>>> import numpy as np
>>> import numpy.linalg as la
>>> np.set_printoptions(precision=3, suppress=True, linewidth=100, legacy="1.25")
>>> def rd(a):
...     return np.round(a, 3) + 0
... 
>>> E = np.load("test6.npy")
>>> E
array([[  1,   1,   0,   0,   1,   0,   1,   2],
       [  1,  10,   0,   2,   0,   1,   2,   2],
       [  1,   0,  20,   2,   0,   0,   2,   2],
       [  1,   0,   1,  10,   2,   2,   2,   2],
       [  0,   2,   1,   2,   2,   1,   0,   1],
       [  0,   1,   2,   0,   2, -20,   1,   2],
       [  0,   2,   0,   0,   0,   0,   0,   2],
       [  0,   2,   1,   2,   2,   1,   2,   2]])
>>> def softmax(z):
...     e = np.exp(z - z.max(axis=-1, keepdims=True))
...     return e / e.sum(axis=-1, keepdims=True)
... 
>>> rd(softmax(E).sum(axis=1))
array([1., 1., 1., 1., 1., 1., 1., 1.])
>>> rd(softmax(E[6] + -3))
array([0.048, 0.356, 0.048, 0.048, 0.048, 0.048, 0.048, 0.356])
>>> scores = E @ E.T / np.sqrt(8)
>>> softmax(scores).round(6).argmax(axis=1)
array([1, 1, 2, 3, 3, 5, 1, 3])
>>> rd(softmax(scores + np.triu(np.full(scores.shape, -np.inf), 1)))
array([[1.   , 0.   , 0.   , 0.   , 0.   , 0.   , 0.   , 0.   ],
       [0.   , 1.   , 0.   , 0.   , 0.   , 0.   , 0.   , 0.   ],
       [0.   , 0.   , 1.   , 0.   , 0.   , 0.   , 0.   , 0.   ],
       [0.   , 0.   , 0.   , 1.   , 0.   , 0.   , 0.   , 0.   ],
       [0.   , 0.267, 0.187, 0.542, 0.004, 0.   , 0.   , 0.   ],
       [0.   , 0.   , 0.   , 0.   , 0.   , 1.   , 0.   , 0.   ],
       [0.002, 0.99 , 0.001, 0.001, 0.002, 0.002, 0.003, 0.   ],
       [0.   , 0.266, 0.187, 0.54 , 0.001, 0.   , 0.   , 0.005]])
>>> rd(softmax(scores))
array([[0.032, 0.771, 0.022, 0.046, 0.016, 0.032, 0.016, 0.065],
       [0.   , 1.   , 0.   , 0.   , 0.   , 0.   , 0.   , 0.   ],
       [0.   , 0.   , 1.   , 0.   , 0.   , 0.   , 0.   , 0.   ],
       [0.   , 0.   , 0.   , 1.   , 0.   , 0.   , 0.   , 0.   ],
       [0.   , 0.266, 0.186, 0.538, 0.004, 0.   , 0.   , 0.005],
       [0.   , 0.   , 0.   , 0.   , 0.   , 1.   , 0.   , 0.   ],
       [0.002, 0.986, 0.001, 0.001, 0.002, 0.002, 0.003, 0.003],
       [0.   , 0.266, 0.187, 0.54 , 0.001, 0.   , 0.   , 0.005]])
>>> Y = E[0, 0] * E[1:] - np.outer(E[1:, 0], E[0])
>>> Y
array([[  0,   9,   0,   2,  -1,   1,   1,   0],
       [  0,  -1,  20,   2,  -1,   0,   1,   0],
       [  0,  -1,   1,  10,   1,   2,   1,   0],
       [  0,   2,   1,   2,   2,   1,   0,   1],
       [  0,   1,   2,   0,   2, -20,   1,   2],
       [  0,   2,   0,   0,   0,   0,   0,   2],
       [  0,   2,   1,   2,   2,   1,   2,   2]])
>>> E[:, 0] / E[0, 0]
array([1., 1., 1., 1., 0., 0., 0., 0.])
>>> la.matrix_rank(Y), la.matrix_rank(E)
(7, 8)
>>> np.flatnonzero(~Y.round(6).any(axis=1))
array([], dtype=int64)
>>> arr = np.load("out12.npy")
>>> arr
array([[  1,  -3,   9, -27],
       [  1,  -2,   4,  -8],
       [  1,  -1,   1,  -1],
       [  1,   0,   0,   0],
       [  1,   1,   1,   1]])
>>> # row 0 dominates
>>> rd(np.abs(la.svd(arr)[2][-1]))
array([0.71 , 0.018, 0.675, 0.2  ])
>>> [round(float(x), 3) for x in la.svd(arr, compute_uv=False)[:3]]
[30.076, 2.5, 1.558]
>>> feats = np.loadtxt("layer11.csv", delimiter=",")
>>> feats
array([[-12.149,  20.612,  15.728],
       [-11.293,  14.393,  23.743],
       [-14.052,  12.711,  23.527],
       [ -8.565,  -4.22 ,  13.574],
       [-11.429,  12.372,  26.247],
       [-12.049,  12.645,  22.011],
       [ -8.765,  -3.989,  12.101],
       [-11.268,  15.334,  24.662],
       [-12.795,  12.708,  22.939],
       [ -9.81 ,  -2.343,  13.325],
       [-12.513,  13.867,  25.236],
       [-12.971,  14.809,  23.489],
       [-10.767,  13.063,  25.494],
       [-12.672,  13.19 ,  24.668],
       [ -7.606,  -3.002,  15.578],
       [-13.212,  12.282,  25.216]])
>>> D = la.norm(feats[:, None] - feats[None], axis=-1)
>>> (D + 1e9 * np.eye(16)).round(6).argmin(axis=1)
array([11,  7,  8,  6, 12,  8,  3,  1,  5,  3, 13,  1,  4, 10,  3, 13])
>>> D.mean(axis=1).argmax()
6
>>> D.shape
(16, 16)
>>> rd(D[:5, :5])
array([[ 0.   , 10.181, 11.264, 25.182, 13.382],
       [10.181,  0.   ,  3.238, 21.384,  3.221],
       [11.264,  3.238,  0.   , 20.392,  3.794],
       [25.182, 21.384, 20.392,  0.   , 21.074],
       [13.382,  3.221,  3.794, 21.074,  0.   ]])
>>> Ac = feats - feats.mean(axis=0)
>>> vecs = la.svd(Ac)[2][:1]
>>> Y = Ac - Ac @ vecs.T @ vecs
>>> rd(np.diag(vecs.T @ vecs))
array([0.029, 0.744, 0.227])
>>> rd(np.cov(Ac @ vecs.T, rowvar=False))
83.949
>>> Y = feats / la.norm(feats, axis=1, keepdims=True)
>>> cov = Y @ Y.T
>>> (cov - 2 * np.eye(16)).round(6).argmax(axis=1)
array([11,  7,  8,  6, 12,  8,  3,  1,  5,  6, 13,  5,  4, 10,  3, 13])
>>> rd(cov[15])
array([0.913, 0.995, 0.998, 0.784, 0.998, 0.998, 0.776, 0.993, 0.999, 0.843, 0.999, 0.995, 0.997,
       0.999, 0.837, 1.   ])
>>> rd(np.degrees(np.arccos(np.clip(cov[15, 6], -1, 1))))
39.129
>>> rng = np.random.default_rng(3234)
>>> idx = rng.integers(0, 3, 7)
>>> F = np.triu((idx[:, None] == idx) & (rng.random((7, 7)) < 0.8), 1).astype(int)
>>> F += F.T
>>> F
array([[0, 0, 0, 1, 1, 0, 0],
       [0, 0, 0, 0, 0, 1, 0],
       [0, 0, 0, 0, 0, 0, 0],
       [1, 0, 0, 0, 1, 0, 1],
       [1, 0, 0, 1, 0, 0, 1],
       [0, 1, 0, 0, 0, 0, 0],
       [0, 0, 0, 1, 1, 0, 0]])
>>> la.matrix_rank(F, rtol=0.1)
5
>>> F @ F
array([[2, 0, 0, 1, 1, 0, 2],
       [0, 1, 0, 0, 0, 0, 0],
       [0, 0, 0, 0, 0, 0, 0],
       [1, 0, 0, 3, 2, 0, 1],
       [1, 0, 0, 2, 3, 0, 1],
       [0, 0, 0, 0, 0, 1, 0],
       [2, 0, 0, 1, 1, 0, 2]])
>>> np.argwhere(np.triu(F))
array([[0, 3],
       [0, 4],
       [1, 5],
       [3, 4],
       [3, 6],
       [4, 6]])
>>> L = np.diag(F.sum(axis=1)) - F
>>> (la.eigvalsh(L) < 1e-8).sum()
3
>>> la.matrix_rank(L)
4
>>> rd(la.eigvalsh(L))
array([0., 0., 0., 2., 2., 4., 4.])
>>> m1 = np.loadtxt("data.csv", delimiter=",")
>>> rd(m1)
array([[-1.448,  0.188,  1.547,  0.473, -0.461,  0.64 ,  0.251],
       [ 0.188,  0.024,  0.934, -1.178,  1.041,  0.08 , -1.648],
       [ 1.547,  0.934, -1.004,  0.684, -0.144,  0.581, -0.298],
       [ 0.473, -1.178,  0.684, -1.001, -0.08 , -0.453,  1.372],
       [-0.461,  1.041, -0.144, -0.08 , -1.916, -0.875,  0.374],
       [ 0.64 ,  0.08 ,  0.581, -0.453, -0.875, -1.876, -1.229],
       [ 0.251, -1.648, -0.298,  1.372,  0.374, -1.229,  0.22 ]])
>>> # looks like rank 6
>>> w, vecs = la.eigh(m1)
>>> x = np.array([2, 1, -1, -1, -3, -3, 2])
>>> (np.sign(vecs[:, -1].round(6)) == np.sign(vecs[0, -1].round(6))).astype(int)
array([1, 1, 1, 0, 1, 1, 0])
>>> rd(la.eigvalsh(m1[1:, 1:]))
array([-3.   , -3.   , -2.275, -0.275,  0.002,  2.996])
>>> rd(x @ m1 @ x / (x @ x)), rd(w[0]), w[-1]
(-2.424, -3.0, 3.0)
